$ ipython --no-banner

In [1]: import numpy as np

In [2]: import numpy.linalg as la

In [3]: np.set_printoptions(precision=4, suppress=True, linewidth=160, floatmode="fixed")

In [4]: F = np.tril(np.array([[1, 2, 2, 2, 3, 1],
   ...:     [2, 1, 2, 0, 0, 0],
   ...:     [1, 0, 3, 0, 2, 0],
   ...:     [3, 0, 3, 0, 1, 1],
   ...:     [3, 3, 1, 3, 2, 1],
   ...:     [1, 1, 0, 3, 2, 1]]), -1) + np.eye(6, dtype=int)

In [5]: F
Out[5]: 
array([[1, 0, 0, 0, 0, 0],
       [2, 1, 0, 0, 0, 0],
       [1, 0, 1, 0, 0, 0],
       [3, 0, 3, 1, 0, 0],
       [3, 3, 1, 3, 1, 0],
       [1, 1, 0, 3, 2, 1]])

In [6]: # triangular, det is the product of the diagonal

In [7]: F.sum(axis=1)
Out[7]: array([ 1,  3,  2,  7, 11,  8])

In [8]: la.svd(F, compute_uv=False)
Out[8]: array([7.2732, 3.6817, 2.0737, 1.0842, 0.2560, 0.0649])

In [9]: F - F[0]
Out[9]: 
array([[0, 0, 0, 0, 0, 0],
       [1, 1, 0, 0, 0, 0],
       [0, 0, 1, 0, 0, 0],
       [2, 0, 3, 1, 0, 0],
       [2, 3, 1, 3, 1, 0],
       [0, 1, 0, 3, 2, 1]])

In [10]: F.mean(axis=0)
Out[10]: array([1.8333, 0.8333, 0.8333, 1.1667, 0.5000, 0.1667])

In [11]: F.shape
Out[11]: (6, 6)

In [12]: np.diff(F, axis=0)
Out[12]: 
array([[ 1,  1,  0,  0,  0,  0],
       [-1, -1,  1,  0,  0,  0],
       [ 2,  0,  2,  1,  0,  0],
       [ 0,  3, -2,  2,  1,  0],
       [-2, -2, -1,  0,  1,  1]])

In [13]: np.unravel_index(np.abs(F).argmax(), F.shape)
Out[13]: (np.int64(3), np.int64(0))

In [14]: np.abs(F).max()
Out[14]: np.int64(3)

In [15]: np.round(la.norm(F), 4)
Out[15]: np.float64(8.4853)

In [16]: rng = np.random.default_rng(5931)

In [17]: labels = rng.permutation(6)

In [18]: labels
Out[18]: array([5, 4, 0, 2, 1, 3])

In [19]: B = F[labels][:, labels]

In [20]: np.trace(B)
Out[20]: np.int64(6)

In [21]: la.matrix_rank(F - F[0, 0] * np.eye(6))
Out[21]: np.int64(4)

In [22]: np.prod(np.diag(F)), round(la.det(F), 4)
Out[22]: (np.int64(1), np.float64(1.0))

In [23]: t = np.radians(180)

In [24]: Rm = np.eye(6)

In [25]: Rm[5, 5] = Rm[2, 2] = np.cos(t)

In [26]: Rm[5, 2], Rm[2, 5] = -np.sin(t), np.sin(t)

In [27]: Rm.round(4) + 0
Out[27]: 
array([[ 1.0000,  0.0000,  0.0000,  0.0000,  0.0000,  0.0000],
       [ 0.0000,  1.0000,  0.0000,  0.0000,  0.0000,  0.0000],
       [ 0.0000,  0.0000, -1.0000,  0.0000,  0.0000,  0.0000],
       [ 0.0000,  0.0000,  0.0000,  1.0000,  0.0000,  0.0000],
       [ 0.0000,  0.0000,  0.0000,  0.0000,  1.0000,  0.0000],
       [ 0.0000,  0.0000,  0.0000,  0.0000,  0.0000, -1.0000]])

In [28]: B = F @ Rm.T

In [29]: np.allclose(la.norm(F, axis=1), la.norm(B, axis=1))
Out[29]: True

In [30]: round(la.det(Rm), 4), np.trace(Rm)
Out[30]: (np.float64(1.0), np.float64(2.0))

In [31]: la.svd(F, compute_uv=False), la.svd(B, compute_uv=False)
Out[31]: 
(array([7.2732, 3.6817, 2.0737, 1.0842, 0.2560, 0.0649]),
 array([7.2732, 3.6817, 2.0737, 1.0842, 0.2560, 0.0649]))

In [32]: mat = np.load("w.npy")

In [33]: mat
Out[33]: 
array([[ 0,  2,  0,  1,  2,  0,  1, -2, -1,  0,  0],
       [ 1, -1,  1,  2,  1,  0, -1,  2, -2, -2, -1],
       [-2,  1,  1,  1, -2,  1, -2,  2,  2,  2,  0],
       [ 2, -1, -1,  1, -2,  2,  1,  1, -2,  1,  0],
       [ 2, -1,  1,  2, -1,  2, -2, -2,  2,  0,  0],
       [ 1, -2, -1, -1,  0,  2, -2, -1,  0,  2,  0],
       [ 2, -1, -2,  2,  2,  0,  0, -1, -1, -1,  1],
       [-2, -1,  1, -1, -1, -1, -1, -1, -2,  2, -2],
       [-3,  5, -3, -5, -1,  0,  4, -8,  5,  6,  3]])

In [34]: # rows and columns are dependent

In [35]: np.round(la.norm(mat, 2) / la.norm(mat), 4)
Out[35]: np.float64(0.7853)

In [36]: [round(float(x), 4) for x in la.svd(mat, compute_uv=False)[:3]]
Out[36]: [15.6478, 6.9765, 6.4234]

In [37]: la.matrix_rank(mat, rtol=0.1)
Out[37]: np.int64(8)

In [38]: la.cond(mat) > 100
Out[38]: np.True_

In [39]: U, sigma, vt = la.svd(mat)

In [40]: sigma.round(4) + 0
Out[40]: array([15.6478,  6.9765,  6.4234,  5.0295,  4.1789,  3.2469,  2.5392,  1.5697,  0.0000])

In [41]: np.argmax(sigma[:-1] / (sigma[1:] + 1e-6)) + 1
Out[41]: np.int64(8)

In [42]: B = U[:, :8] @ np.diag(sigma[:8]) @ vt[:8]

In [43]: B.round(4) + 0
Out[43]: 
array([[ 0.0000,  2.0000,  0.0000,  1.0000,  2.0000,  0.0000,  1.0000, -2.0000, -1.0000,  0.0000,  0.0000],
       [ 1.0000, -1.0000,  1.0000,  2.0000,  1.0000,  0.0000, -1.0000,  2.0000, -2.0000, -2.0000, -1.0000],
       [-2.0000,  1.0000,  1.0000,  1.0000, -2.0000,  1.0000, -2.0000,  2.0000,  2.0000,  2.0000,  0.0000],
       [ 2.0000, -1.0000, -1.0000,  1.0000, -2.0000,  2.0000,  1.0000,  1.0000, -2.0000,  1.0000,  0.0000],
       [ 2.0000, -1.0000,  1.0000,  2.0000, -1.0000,  2.0000, -2.0000, -2.0000,  2.0000,  0.0000,  0.0000],
       [ 1.0000, -2.0000, -1.0000, -1.0000,  0.0000,  2.0000, -2.0000, -1.0000,  0.0000,  2.0000,  0.0000],
       [ 2.0000, -1.0000, -2.0000,  2.0000,  2.0000,  0.0000,  0.0000, -1.0000, -1.0000, -1.0000,  1.0000],
       [-2.0000, -1.0000,  1.0000, -1.0000, -1.0000, -1.0000, -1.0000, -1.0000, -2.0000,  2.0000, -2.0000],
       [-3.0000,  5.0000, -3.0000, -5.0000, -1.0000,  0.0000,  4.0000, -8.0000,  5.0000,  6.0000,  3.0000]])

In [44]: la.matrix_rank(mat, rtol=0.05)
Out[44]: np.int64(8)

In [45]: la.matrix_rank(B)
Out[45]: np.int64(8)

In [46]: np.round(la.norm(mat - B) / la.norm(mat), 4)
Out[46]: np.float64(0.0)

In [47]: np.round(la.norm(mat - B, 2), 4), round(sigma[8], 4)
Out[47]: (np.float64(0.0), np.float64(0.0))

In [48]: E = np.loadtxt("sample18.csv", delimiter=",")

In [49]: E
Out[49]: 
array([[-1.0000, -1.0000,  3.0000,  0.0000, -3.0000, -1.0000],
       [ 3.0000,  2.0000,  2.0000,  3.0000,  1.0000,  1.0000],
       [ 2.0000,  3.0000, -3.0000, -3.0000, -3.0000,  3.0000],
       [-2.0000,  2.0000, -3.0000,  2.0000,  3.0000,  3.0000],
       [-3.0000,  2.0000, -1.0000, -2.0000,  1.0000, -3.0000],
       [-3.0000,  1.0000, -1.0000, -2.0000, -2.0000,  2.0000],
       [-3.0000, -2.0000, -3.0000,  0.0000, -3.0000,  1.0000],
       [-3.0000, -2.0000, -3.0000,  0.0000, -3.0000,  1.0000],
       [ 2.0000, -1.0000, -2.0000, -2.0000,  1.0000, -1.0000],
       [ 0.0000, -2.0000, -2.0000, -2.0000, -3.0000,  3.0000],
       [-1.0000, -1.0000, -2.0000,  3.0000,  2.0000,  1.0000]])

In [50]: # rows 6 and 7 are equal

In [51]: O, Rm = la.qr(E)

In [52]: np.abs(np.diag(Rm))
Out[52]: array([7.6811, 5.9118, 7.2338, 6.5724, 5.9864, 3.9751])

In [53]: np.round(O @ Rm, 4) + 0
Out[53]: 
array([[-1.0000, -1.0000,  3.0000,  0.0000, -3.0000, -1.0000],
       [ 3.0000,  2.0000,  2.0000,  3.0000,  1.0000,  1.0000],
       [ 2.0000,  3.0000, -3.0000, -3.0000, -3.0000,  3.0000],
       [-2.0000,  2.0000, -3.0000,  2.0000,  3.0000,  3.0000],
       [-3.0000,  2.0000, -1.0000, -2.0000,  1.0000, -3.0000],
       [-3.0000,  1.0000, -1.0000, -2.0000, -2.0000,  2.0000],
       [-3.0000, -2.0000, -3.0000,  0.0000, -3.0000,  1.0000],
       [-3.0000, -2.0000, -3.0000,  0.0000, -3.0000,  1.0000],
       [ 2.0000, -1.0000, -2.0000, -2.0000,  1.0000, -1.0000],
       [ 0.0000, -2.0000, -2.0000, -2.0000, -3.0000,  3.0000],
       [-1.0000, -1.0000, -2.0000,  3.0000,  2.0000,  1.0000]])

In [54]: np.allclose(Rm.T @ Rm, E.T @ E)
Out[54]: True

In [55]: O.shape, Rm.shape
Out[55]: ((11, 6), (6, 6))

In [56]: K = np.array([[-1, 4, -3, -1, 5],
    ...:     [0, -2, 3, 5, -5],
    ...:     [1, 3, 0, 2, -5],
    ...:     [-3, 2, 1, 5, -3],
    ...:     [-5, 1, -3, -3, -1],
    ...:     [-4, -5, -4, -1, 0],
    ...:     [-4, -2, -2, 0, -4],
    ...:     [0, 2, 4, -3, 3]]) * (rng.random((8, 5)) < 0.3)

In [57]: K
Out[57]: 
array([[ 0,  4,  0, -1,  0],
       [ 0,  0,  0,  0,  0],
       [ 0,  0,  0,  0,  0],
       [ 0,  2,  1,  0,  0],
       [-5,  1, -3, -3,  0],
       [ 0, -5,  0,  0,  0],
       [ 0,  0, -2,  0,  0],
       [ 0,  2,  4,  0,  0]])

In [58]: [round(float(x), 4) for x in la.svd(K, compute_uv=False)[:3]]
Out[58]: [7.3137, 7.0247, 3.418]

In [59]: la.cond(K) > 100
Out[59]: np.True_

In [60]: la.matrix_rank(K, rtol=0.1)
Out[60]: np.int64(3)

In [61]: feats = np.load("run0.npy")

In [62]: feats
Out[62]: 
array([[-3,  3, -2,  2, -1,  1],
       [ 0,  0,  0,  0,  0,  0],
       [ 0,  6, -4,  2, -3, -1],
       [-3,  3, -2,  2, -1,  1],
       [-6,  1, -5,  1,  1,  4],
       [-5,  7, -5,  1, -1,  1],
       [-3,  3, -2,  2,  0,  0],
       [ 3,  3, -2,  0, -2, -2],
       [-1,  0,  3,  1, -2, -1],
       [ 3,  3, -2,  0, -2, -2],
       [-3,  3, -2,  2, -1,  1],
       [-6,  6, -4,  4, -1,  1],
       [-6,  1, -5,  1,  1,  4],
       [ 1,  1, -1, -3,  0,  0],
       [-4,  3,  1,  3, -2, -1],
       [ 3,  3, -2,  0, -2, -2],
       [-4, -2,  0,  0,  0,  2],
       [-2,  4, -3, -1, -1,  1],
       [ 0,  1, -5, -1,  0,  1],
       [ 1,  1, -1, -3,  0,  0],
       [-1,  0,  3,  1, -2, -1],
       [ 0,  0,  0,  0,  0,  0],
       [ 3,  3, -2,  0, -2, -2]])

In [63]: # rows 0 and 3 are equal

In [64]: B = np.array([[2, 2], [-2, 2], [0, 3], [-1, -3], [0, -3], [3, -2]])

In [65]: la.matrix_rank(np.vstack([feats, B.T]))
Out[65]: np.int64(6)

In [66]: feats @ B
Out[66]: 
array([[-11, -11],
       [  0,   0],
       [-17,   5],
       [-11, -11],
       [ -3, -39],
       [-22, -13],
       [-14, -12],
       [ -6,  16],
       [ -6,  12],
       [ -6,  16],
       [-11, -11],
       [-25, -23],
       [ -3, -39],
       [  3,  10],
       [-20,   0],
       [ -6,  16],
       [  2, -16],
       [ -8,  -1],
       [  2, -12],
       [  3,  10],
       [ -6,  12],
       [  0,   0],
       [ -6,  16]])

In [67]: np.vstack([feats, B.T]).shape
Out[67]: (25, 6)

In [68]: la.matrix_rank(feats @ B)
Out[68]: np.int64(2)
